% python3 -q
>>> import numpy as np
>>> np.set_printoptions(precision=2, suppress=True, linewidth=120)
>>> m1 = np.array([[0, 0, 9, 6, 8, 8, 8, 1],
...     [7, 5, 3, 6, 5, 4, 6, 2],
...     [4, 8, 3, 9, 9, 7, 0, 1],
...     [5, 0, 1, 0, 6, 0, 0, 4],
...     [6, 5, 1, 9, 2, 8, 1, 7],
...     [8, 4, 1, 1, 8, 1, 8, 4],
...     [0, 0, 9, 2, 6, 5, 9, 2],
...     [8, 2, 6, 5, 5, 5, 2, 5],
...     [1, 3, 7, 1, 0, 7, 0, 6],
...     [4, 7, 8, 6, 1, 9, 0, 6],
...     [3, 7, 4, 4, 3, 5, 8, 4],
...     [5, 5, 3, 9, 5, 1, 2, 9],
...     [4, 0, 9, 9, 1, 9, 8, 8]])
>>> m1[:, 0] = -3 * m1[:, 3]
>>> print(m1)
[[-18   0   9   6   8   8   8   1]
 [-18   5   3   6   5   4   6   2]
 [-27   8   3   9   9   7   0   1]
 [  0   0   1   0   6   0   0   4]
 [-27   5   1   9   2   8   1   7]
 [ -3   4   1   1   8   1   8   4]
 [ -6   0   9   2   6   5   9   2]
 [-15   2   6   5   5   5   2   5]
 [ -3   3   7   1   0   7   0   6]
 [-18   7   8   6   1   9   0   6]
 [-12   7   4   4   3   5   8   4]
 [-27   5   3   9   5   1   2   9]
 [-27   0   9   9   1   9   8   8]]
>>> left, sigma, vt = np.linalg.svd(m1)
>>> evecs = vt[:(sigma > 1e-8).sum()]
>>> rng = np.random.default_rng(80)
>>> x0 = m1[12] + -1 * m1[6] + rng.integers(2) * np.eye(8)[3]
>>> print(x0)
[-21.   0.   0.   8.  -5.   4.  -1.   6.]
>>> print(np.linalg.matrix_rank(np.vstack([m1, x0])))
8
>>> print(round(float(np.linalg.norm(x0 - evecs.T @ evecs @ x0)), 2))
0.95
>>> print(np.diag(evecs.T @ evecs))
[0.9 1.  1.  0.1 1.  1.  1.  1. ]
>>> J = np.loadtxt("sample2.csv", delimiter=",")
>>> print(J)
[[ 0.4   6.83 -0.2   0.9   0.5   0.1  -0.1   1.7   1.  ]
 [ 0.6  -3.26 -0.8   0.1  -1.1   1.5   1.6  -0.8  -0.7 ]
 [ 0.7  -1.57 -0.1   0.4   1.6   0.    0.8  -0.4  -1.7 ]
 [ 1.6  -4.9  -0.8   0.1   0.6  -1.3   0.6  -1.2   1.7 ]
 [ 0.2  -0.3   0.7  -0.7   0.3   2.2  -0.6  -0.1  -1.1 ]
 [-0.1  -0.1  -1.8  -1.5   0.9  -2.2  -0.7   0.    0.1 ]
 [ 2.2   5.75  0.2  -0.2   0.4   1.    0.1   1.4   0.  ]
 [ 0.1   1.97  0.   -0.1   0.7   1.   -0.7   0.5  -0.6 ]
 [ 0.5   2.35 -0.4  -0.6   0.4  -0.8   0.3   0.6   2.  ]
 [ 1.1  -1.9   1.    1.1   0.5   0.   -0.6  -0.5   1.9 ]
 [ 1.1  -8.08 -1.   -0.3   1.3   0.3  -2.5  -2.    0.7 ]
 [-2.   -6.72 -0.3   0.    1.4   0.3  -0.8  -1.7  -0.3 ]
 [-0.1   2.86  0.6   2.2   0.4  -0.2   0.4   0.7   0.  ]
 [-1.1   0.46 -0.7   1.6   0.3   0.6   0.7   0.1  -1.6 ]
 [ 0.1   1.27 -1.    1.    0.3   0.6  -0.8   0.3  -0.7 ]
 [ 1.8   2.38 -0.2  -0.2   1.8  -1.3  -1.    0.6   1.1 ]
 [-1.2   5.6   1.6  -1.3   0.5  -2.1   2.6   1.4  -1.  ]
 [-1.   -5.18 -0.8   0.9   0.6   1.3   0.8  -1.3  -0.3 ]]
>>> hat = J @ np.linalg.solve(J.T @ J, J.T)
>>> print(hat @ J[:, 1])
[ 6.83 -3.26 -1.57 -4.9  -0.3  -0.1   5.75  1.97  2.35 -1.9  -8.08 -6.72  2.86  0.46  1.27  2.38  5.6  -5.18]
>>> print(np.allclose(hat @ hat, hat))
True
>>> left, sigma, vt = np.linalg.svd(J)
>>> print(sigma)
[18.44  6.53  5.34  4.13  3.82  3.51  3.02  1.99  0.04]
>>> other = left[:, :8] @ np.diag(sigma[:8]) @ vt[:8]
>>> print(np.linalg.matrix_rank(other))
8
>>> gram = np.cov(J, rowvar=False)
>>> print(np.argsort(-J.std(axis=0).round(6), kind="stable"))
[1 5 8 6 0 7 3 2 4]
>>> print(np.round(np.corrcoef(J[:, 1], J[:, 8])[0, 1], 2))
-0.04
>>> print(gram.shape)
(9, 9)
>>> print(np.round(np.linalg.eigvalsh(gram)[::-1], 2) + 0)
[19.96  2.44  1.65  0.98  0.8   0.54  0.44  0.1   0.  ]
>>> print(np.median(J, axis=0))
[ 0.3   0.18 -0.25  0.05  0.5   0.2   0.    0.05 -0.15]
>>> d = np.linalg.norm(J[:, None] - J[None], axis=-1)
>>> print(d[17].round(6).argsort(kind="stable")[:4])
[17 11  1  3]
>>> print(np.flatnonzero(d[17] < d.mean() / 2))
[11 17]
>>> print(J.sum(axis=0))
[ 4.9  -2.54 -4.    3.4  11.4   1.    0.1  -0.7   0.5 ]
>>> print(np.linalg.svd(J, compute_uv=False))
[18.44  6.53  5.34  4.13  3.82  3.51  3.02  1.99  0.04]
>>> print(round(np.linalg.norm(J), 2))
21.63
>>> print(np.unravel_index(np.abs(J).argmax(), J.shape))
(np.int64(10), np.int64(1))
>>> print(np.count_nonzero(J))
155
>>> print(J.shape)
(18, 9)
>>> print(J.mean(axis=0))
[ 0.27 -0.14 -0.22  0.19  0.63  0.06  0.01 -0.04  0.03]
>>> K = np.loadtxt("case18.csv", delimiter=",")
>>> print(K)
[[-1.85  0.09 -0.7   0.27 -0.09]
 [-0.37 -1.78  0.51 -0.48  0.44]
 [ 0.    0.17 -0.6  -1.81 -0.58]
 [-0.37  0.81  0.63 -0.63  1.55]
 [ 0.55 -0.35 -1.58  0.16  1.03]]
>>> basis = J[[6, 0]].astype(float)
>>> for _ in range(4):
...     idx = np.linalg.norm(J[:, None] - basis, axis=-1).argmin(axis=1)
...     basis = np.array([J[idx == j].mean(axis=0) for j in range(2)])
... 
>>> print(idx)
[1 0 0 0 0 0 1 1 1 0 0 0 1 0 1 1 1 0]
>>> print(np.abs(basis[1] - basis[0]).argmax())
1
>>> print(basis)
[[ 0.11 -3.15 -0.46  0.17  0.64  0.27 -0.07 -0.79 -0.13]
 [ 0.47  3.63  0.08  0.21  0.62 -0.21  0.1   0.9   0.22]]
>>> u = np.array([-4, -3, 5])
>>> print(np.convolve(basis[0], u))
[ -0.44  12.29  11.85 -15.07  -5.37  -2.15   2.67   4.72   2.54  -3.56  -0.65]
>>> print(np.polyval(u, basis[0]))
[  4.62 -25.35   5.53   4.37   1.44   3.9    5.19   4.87   5.32]
>>> print(np.cross(basis[0, :3], basis[1, :3]))
[ 1.43 -0.23  1.9 ]
>>> other = np.array([[1, 1, 0], [0, 1, 1]])
>>> basis = np.kron(other, K)
>>> print(basis)
[[-1.85  0.09 -0.7   0.27 -0.09 -1.85  0.09 -0.7   0.27 -0.09 -0.    0.   -0.    0.   -0.  ]
 [-0.37 -1.78  0.51 -0.48  0.44 -0.37 -1.78  0.51 -0.48  0.44 -0.   -0.    0.   -0.    0.  ]
 [ 0.    0.17 -0.6  -1.81 -0.58  0.    0.17 -0.6  -1.81 -0.58  0.    0.   -0.   -0.   -0.  ]
 [-0.37  0.81  0.63 -0.63  1.55 -0.37  0.81  0.63 -0.63  1.55 -0.    0.    0.   -0.    0.  ]
 [ 0.55 -0.35 -1.58  0.16  1.03  0.55 -0.35 -1.58  0.16  1.03  0.   -0.   -0.    0.    0.  ]
 [-0.    0.   -0.    0.   -0.   -1.85  0.09 -0.7   0.27 -0.09 -1.85  0.09 -0.7   0.27 -0.09]
 [-0.   -0.    0.   -0.    0.   -0.37 -1.78  0.51 -0.48  0.44 -0.37 -1.78  0.51 -0.48  0.44]
 [ 0.    0.   -0.   -0.   -0.    0.    0.17 -0.6  -1.81 -0.58  0.    0.17 -0.6  -1.81 -0.58]
 [-0.    0.    0.   -0.    0.   -0.37  0.81  0.63 -0.63  1.55 -0.37  0.81  0.63 -0.63  1.55]
 [ 0.   -0.   -0.    0.    0.    0.55 -0.35 -1.58  0.16  1.03  0.55 -0.35 -1.58  0.16  1.03]]
>>> W0 = np.load("w.npy")
>>> print(W0)
[[  0.9  -0.1  -1.3   0.9   1.   -0.5   0.5  -0.6  -0.3  -1.7  -3. ]
 [ -0.3   0.5  -2.1   1.4  -0.3   2.5   0.5  -0.1  -2.1  -0.6  23. ]
 [  0.7  -1.3  -0.3   0.7   0.1   0.5  -0.1   0.1   1.9   0.1 -13. ]
 [ -1.3   0.5  -0.1   0.7  -2.2   0.2   0.4  -0.5   0.2   1.9  -2. ]
 [  0.7   0.9  -0.3  -1.3  -0.5   0.2  -0.4   1.    1.1  -0.2   2. ]
 [ -1.1  -1.1  -1.5  -1.    0.7  -0.9  -0.5  -0.1  -0.4  -1.1  17. ]
 [  0.   -1.5  -1.2   0.3   1.2   2.5   0.7  -1.2   1.4   0.8   1. ]
 [ -1.6   2.   -0.5  -0.5   1.1  -0.7   0.2   0.2  -0.5   1.4  -2. ]]
>>> # column 10 is much longer than the rest
>>> other = W0 + rng.integers(-2, 3, (8, 1)) @ rng.integers(-2, 3, (1, 11))
>>> print(other)
[[ 0.9 -1.1 -2.3 -1.1  2.   1.5  1.5 -1.6  0.7 -3.7 -5. ]
 [-0.3  2.5 -0.1  5.4 -2.3 -1.5 -1.5  1.9 -4.1  3.4 27. ]
 [ 0.7  0.7  1.7  4.7 -1.9 -3.5 -2.1  2.1 -0.1  4.1 -9. ]
 [-1.3 -0.5 -1.1 -1.3 -1.2  2.2  1.4 -1.5  1.2 -0.1 -4. ]
 [ 0.7  2.9  1.7  2.7 -2.5 -3.8 -2.4  3.  -0.9  3.8  6. ]
 [-1.1 -1.1 -1.5 -1.   0.7 -0.9 -0.5 -0.1 -0.4 -1.1 17. ]
 [ 0.  -1.5 -1.2  0.3  1.2  2.5  0.7 -1.2  1.4  0.8  1. ]
 [-1.6  3.   0.5  1.5  0.1 -2.7 -0.8  1.2 -1.5  3.4  0. ]]
>>> print(np.abs(other - W0).sum(axis=1))
[14. 28. 28. 14. 28.  0.  0. 14.]
>>> other = W0 / np.sqrt((W0 ** 2).mean(axis=1, keepdims=True))
>>> print(np.linalg.norm(other, axis=1))
[3.32 3.32 3.32 3.32 3.32 3.32 3.32 3.32]
>>> W1 = np.array([[5, 4, -1],
...     [-1, 1, -1],
...     [-1, -3, 4],
...     [-2, 2, 3],
...     [-3, -1, 2],
...     [5, 3, 0],
...     [-5, -4, 5],
...     [2, -4, 1],
...     [2, -1, -4],
...     [-3, 2, 3],
...     [-4, -5, 2]])
>>> coef = np.array([2, 4, 0])
>>> act = np.maximum(W0 @ W1 + coef, 0)
>>> print((act > 0).mean(axis=0))
[0.62 0.62 0.62]
>>> print((act > 0).astype(int))
[[1 1 0]
 [0 0 1]
 [1 1 0]
 [1 1 1]
 [1 0 0]
 [0 0 1]
 [1 1 1]
 [0 1 1]]
>>> print(act)
[[13.4 23.   0. ]
 [ 0.   0.  50. ]
 [64.1 72.5  0. ]
 [ 1.  17.8  0.5]
 [ 8.8  0.   0. ]
 [ 0.   0.  24.3]
 [ 3.5 10.2  1.1]
 [ 0.   8.6  1.7]]
>>> print(np.linalg.matrix_rank(act))
3
>>> basis = np.array([[5, 2], [3, -5], [1, 0]])
>>> print(W1 @ basis)
[[ 36 -10]
 [ -3  -7]
 [-10  13]
 [ -1 -14]
 [-16  -1]
 [ 34  -5]
 [-32  10]
 [ -1  24]
 [  3   9]
 [ -6 -16]
 [-33  17]]
>>> print((act @ basis).round(6).argmax(axis=1))
[0 0 0 0 0 0 0 0]
>>> print(act @ basis)
[[ 136.   -88.2]
 [  50.     0. ]
 [ 538.  -234.3]
 [  58.9  -87. ]
 [  44.    17.6]
 [  24.3    0. ]
 [  49.2  -44. ]
 [  27.5  -43. ]]
>>> other = np.array([[3, 0, 1], [1, 3, 2], [3, 3, 0]])
>>> print(np.einsum("ij,ij->i", act, act))
[ 708.56 2500.   9365.06  318.09   77.44  590.49  117.5    76.85]
>>> other = np.array([[0, -1, -2],
...     [1, 0, 1],
...     [0, 0, -1],
...     [-1, 2, -2],
...     [-1, 1, 1],
...     [-1, 1, 0],
...     [-2, -2, 0],
...     [-1, 1, -2],
...     [2, -2, 2],
...     [2, 2, 1],
...     [-1, 1, 0]])
>>> print(np.linalg.matrix_rank(np.vstack([W0, other.T])))
11
>>> print(np.round(np.einsum("ik,kj->ji", W0, other), 2) + 0)
[[ -2.9 -32.4  14.5   7.7   2.1 -18.8  -2.3   5.3]
 [ -6.   30.2 -15.    0.8  -2.4  15.4   1.5   2.6]
 [ -2.5  -4.5   0.    2.9   1.9   3.6   6.3   7.8]]
>>> print(np.round(W0 @ other, 2) + 0)
[[ -2.9  -6.   -2.5]
 [-32.4  30.2  -4.5]
 [ 14.5 -15.    0. ]
 [  7.7   0.8   2.9]
 [  2.1  -2.4   1.9]
 [-18.8  15.4   3.6]
 [ -2.3   1.5   6.3]
 [  5.3   2.6   7.8]]
>>> print(np.einsum("ij->j", W0))
[-2.  -0.1 -7.3  1.2  1.1  3.8  1.3 -1.2  1.3  0.6 23. ]
>>> mat = np.loadtxt("arr.csv", delimiter=",")
>>> print(mat)
[[4. 2. 2. 4. 0. 3. 5. 4. 2. 2. 0. 5.]
 [2. 4. 4. 3. 1. 0. 1. 2. 1. 3. 2. 3.]
 [5. 5. 0. 4. 1. 1. 2. 4. 3. 0. 3. 0.]
 [3. 3. 0. 5. 2. 4. 1. 1. 5. 5. 5. 5.]
 [0. 2. 0. 0. 5. 1. 3. 4. 4. 4. 1. 2.]
 [5. 2. 3. 3. 2. 0. 3. 3. 1. 3. 5. 5.]
 [2. 0. 0. 5. 4. 2. 5. 1. 2. 5. 4. 3.]
 [3. 4. 0. 1. 3. 0. 2. 1. 1. 4. 5. 5.]
 [5. 1. 0. 1. 2. 0. 1. 1. 0. 5. 3. 1.]
 [5. 5. 1. 1. 5. 2. 0. 2. 2. 3. 3. 2.]
 [3. 3. 2. 1. 0. 3. 0. 1. 5. 5. 4. 2.]
 [4. 1. 3. 1. 2. 4. 1. 2. 2. 2. 5. 5.]]
>>> O, evecs = np.linalg.qr(mat[:, :10])[0], np.linalg.qr(mat[:, 10:])[0]
>>> sigma = np.linalg.svd(O.T @ evecs, compute_uv=False)
>>> print(round(float(np.linalg.norm(O @ O.T - evecs @ evecs.T, 2)), 2))
1.0
>>> print(np.degrees(np.arccos(sigma.clip(0, 1))))
[14.69 27.71]
>>> x0 = np.array([-2, 2, -4, -1, -4, 0, 2, -5, 5, 4, 5, 2])
>>> print(np.sign((mat @ x0).round(6)))
[1. 1. 1. 1. 1. 1. 1. 1. 1. 1. 1. 1.]
>>> print(np.einsum("ij,j->i", mat, x0))
[ 2.  6.  6. 64. 15. 14. 36. 44. 17.  6. 55. 18.]
>>> print((mat * x0).sum(axis=1))
[ 2.  6.  6. 64. 15. 14. 36. 44. 17.  6. 55. 18.]
>>> print(mat @ np.eye(12)[7])
[4. 2. 4. 1. 4. 3. 1. 1. 1. 2. 1. 2.]
>>> print(mat @ x0)
[ 2.  6.  6. 64. 15. 14. 36. 44. 17.  6. 55. 18.]
>>> other = W0 / np.linalg.norm(W0, axis=1, keepdims=True)
>>> gram = other @ other.T
>>> print(gram)
[[ 1.   -0.67  0.72  0.03 -0.59 -0.67 -0.1   0.23]
 [-0.67  1.   -0.97 -0.48  0.59  0.97  0.29 -0.51]
 [ 0.72 -0.97  1.    0.49 -0.61 -0.97 -0.12  0.41]
 [ 0.03 -0.48  0.49  1.   -0.41 -0.56 -0.12  0.44]
 [-0.59  0.59 -0.61 -0.41  1.    0.62  0.03 -0.32]
 [-0.67  0.97 -0.97 -0.56  0.62  1.    0.24 -0.5 ]
 [-0.1   0.29 -0.12 -0.12  0.03  0.24  1.   -0.29]
 [ 0.23 -0.51  0.41  0.44 -0.32 -0.5  -0.29  1.  ]]
>>> print(round(np.degrees(np.arccos(np.clip(gram[6, 0], -1, 1))), 2))
95.98
>>> print(gram[6])
[-0.1   0.29 -0.12 -0.12  0.03  0.24  1.   -0.29]
